>>> import numpy as np
>>> np.set_printoptions(suppress=True, linewidth=160)
>>> rnd = lambda a: np.round(a, 1) + 0
>>> F = np.load("dump.npy")
>>> F
array([[1. , 0.5, 0.2, 0.1, 0.1, 0. , 0. , 0. , 0. , 0. ],
       [0.5, 1. , 0.5, 0.2, 0.1, 0.1, 0. , 0. , 0. , 0. ],
       [0.2, 0.5, 1. , 0.5, 0.2, 0.1, 0.1, 0. , 0. , 0. ],
       [0.1, 0.2, 0.5, 1. , 0.5, 0.2, 0.1, 0.1, 0. , 0. ],
       [0.1, 0.1, 0.2, 0.5, 1. , 0.5, 0.2, 0.1, 0.1, 0. ],
       [0. , 0.1, 0.1, 0.2, 0.5, 1. , 0.5, 0.2, 0.1, 0.1],
       [0. , 0. , 0.1, 0.1, 0.2, 0.5, 1. , 0.5, 0.2, 0.1],
       [0. , 0. , 0. , 0.1, 0.1, 0.2, 0.5, 1. , 0.5, 0.2],
       [0. , 0. , 0. , 0. , 0.1, 0.1, 0.2, 0.5, 1. , 0.5],
       [0. , 0. , 0. , 0. , 0. , 0.1, 0.1, 0.2, 0.5, 1. ]])
>>> x0 = np.ones(10)
>>> for _ in range(6):
...     x0 = F @ x0
...     x0 /= np.linalg.norm(x0)
...     print(round(x0 @ F @ x0, 1))
... 
2.5
2.6
2.6
2.6
2.6
2.6
>>> rnd(x0)
array([0.2, 0.3, 0.3, 0.4, 0.4, 0.4, 0.4, 0.3, 0.3, 0.2])
>>> ev, V = np.linalg.eigh(F)
>>> x0 = np.array([0, 0, 5, 4, 1, 3, 3, 1, 1, 0])
>>> x0 @ F @ x0
np.float64(122.6)
>>> rnd(V * np.sqrt(ev) @ V.T)
array([[1. , 0.3, 0.1, 0. , 0. , 0. , 0. , 0. , 0. , 0. ],
       [0.3, 0.9, 0.2, 0.1, 0. , 0. , 0. , 0. , 0. , 0. ],
       [0.1, 0.2, 0.9, 0.2, 0.1, 0. , 0. , 0. , 0. , 0. ],
       [0. , 0.1, 0.2, 0.9, 0.2, 0.1, 0. , 0. , 0. , 0. ],
       [0. , 0. , 0.1, 0.2, 0.9, 0.2, 0.1, 0. , 0. , 0. ],
       [0. , 0. , 0. , 0.1, 0.2, 0.9, 0.2, 0.1, 0. , 0. ],
       [0. , 0. , 0. , 0. , 0.1, 0.2, 0.9, 0.2, 0.1, 0. ],
       [0. , 0. , 0. , 0. , 0. , 0.1, 0.2, 0.9, 0.2, 0.1],
       [0. , 0. , 0. , 0. , 0. , 0. , 0.1, 0.2, 0.9, 0.3],
       [0. , 0. , 0. , 0. , 0. , 0. , 0. , 0.1, 0.3, 1. ]])
>>> (np.sign(V[:, -1].round(6)) == np.sign(V[0, -1].round(6))).astype(int)
array([1, 1, 1, 1, 1, 1, 1, 1, 1, 1])
>>> rnd(np.abs(F).sum(axis=1).max()), rnd(np.abs(ev).max())
(np.float64(2.8), np.float64(2.6))
>>> rnd(x0 @ F @ x0 / (x0 @ x0)), rnd(ev[0]), rnd(ev[-1])
(np.float64(2.0), np.float64(0.3), np.float64(2.6))
